% ipython --no-banner

In [1]: import numpy as np

In [2]: np.set_printoptions(precision=2, suppress=True, linewidth=160)

In [3]: A = np.loadtxt("block1.csv", delimiter=",")

In [4]: print(A)
[[ 0.99 -0.01  0.04  0.01  0.07 -0.1  -0.1  -0.01]
 [-0.01  0.99  0.04  0.01  0.07 -0.1  -0.1  -0.01]
 [ 0.04  0.04  0.87 -0.04 -0.22  0.31  0.31  0.04]
 [ 0.01  0.01 -0.04  0.99 -0.07  0.1   0.1   0.01]
 [ 0.07  0.07 -0.22 -0.07  0.63  0.51  0.51  0.07]
 [-0.1  -0.1   0.31  0.1   0.51  0.28 -0.72 -0.1 ]
 [-0.1  -0.1   0.31  0.1   0.51 -0.72  0.28 -0.1 ]
 [-0.01 -0.01  0.04  0.01  0.07 -0.1  -0.1   0.99]]

In [5]: w, evecs = np.linalg.eigh(A)

In [6]: print(np.linalg.eigvalsh(A + -2 * np.eye(8)))
[-3. -1. -1. -1. -1. -1. -1. -1.]

In [7]: print(np.linalg.svd(A, compute_uv=False))
[1. 1. 1. 1. 1. 1. 1. 1.]

In [8]: print((w > 1e-8).sum(), (w < -1e-8).sum())
7 1

In [9]: print(w)
[-1.  1.  1.  1.  1.  1.  1.  1.]

In [10]: print(np.linalg.eigvalsh(A @ A))
[1. 1. 1. 1. 1. 1. 1. 1.]

In [11]: print(evecs @ np.diag(w) @ evecs.T)
[[ 0.99 -0.01  0.04  0.01  0.07 -0.1  -0.1  -0.01]
 [-0.01  0.99  0.04  0.01  0.07 -0.1  -0.1  -0.01]
 [ 0.04  0.04  0.87 -0.04 -0.22  0.31  0.31  0.04]
 [ 0.01  0.01 -0.04  0.99 -0.07  0.1   0.1   0.01]
 [ 0.07  0.07 -0.22 -0.07  0.63  0.51  0.51  0.07]
 [-0.1  -0.1   0.31  0.1   0.51  0.28 -0.72 -0.1 ]
 [-0.1  -0.1   0.31  0.1   0.51 -0.72  0.28 -0.1 ]
 [-0.01 -0.01  0.04  0.01  0.07 -0.1  -0.1   0.99]]

In [12]: w, evecs = np.linalg.eigh(A)

In [13]: x0 = np.array([-3, 1, 1, -3, -1, -3, -2, -1])

In [14]: print(round(x0 @ A @ x0, 2))
18.99

In [15]: Q, evecs = np.linalg.qr(A[:, :3])[0], np.linalg.qr(A[:, 3:])[0]

In [16]: sig = np.linalg.svd(Q.T @ evecs, compute_uv=False)

In [17]: print(round(float(np.linalg.norm(Q @ Q.T - evecs @ evecs.T, 2)), 2))
1.0

In [18]: print((sig > 0.9).sum())
0

In [19]: print(sig.round(2) + 0)
[0. 0. 0.]

In [20]: x0 = np.array([-1, -2, 0, 0, 2, 1, 1, -2])

In [21]: h = np.maximum(A @ x0, 0)

In [22]: print(h)
[0.   0.   0.   0.   1.93 1.1  1.1  0.  ]

In [23]: print(np.maximum(A @ x0, 0) - np.maximum(-A @ x0, 0))
[-0.99 -1.99 -0.04 -0.01  1.93  1.1   1.1  -1.99]

In [24]: print(np.maximum(A @ (3 * x0), 0))
[0.   0.   0.   0.   5.78 3.31 3.31 0.  ]

In [25]: print(A.T @ h)
[-0.09 -0.09  0.26  0.09  2.35  0.5   0.5  -0.09]

In [26]: print(np.flatnonzero(h > 1e-9))
[4 5 6]

In [27]: print(A * (h > 1e-9)[:, None])
[[ 0.   -0.    0.    0.    0.   -0.   -0.   -0.  ]
 [-0.    0.    0.    0.    0.   -0.   -0.   -0.  ]
 [ 0.    0.    0.   -0.   -0.    0.    0.    0.  ]
 [ 0.    0.   -0.    0.   -0.    0.    0.    0.  ]
 [ 0.07  0.07 -0.22 -0.07  0.63  0.51  0.51  0.07]
 [-0.1  -0.1   0.31  0.1   0.51  0.28 -0.72 -0.1 ]
 [-0.1  -0.1   0.31  0.1   0.51 -0.72  0.28 -0.1 ]
 [-0.   -0.    0.    0.    0.   -0.   -0.    0.  ]]

In [28]: print(np.tanh(A @ x0))
[-0.76 -0.96 -0.04 -0.01  0.96  0.8   0.8  -0.96]
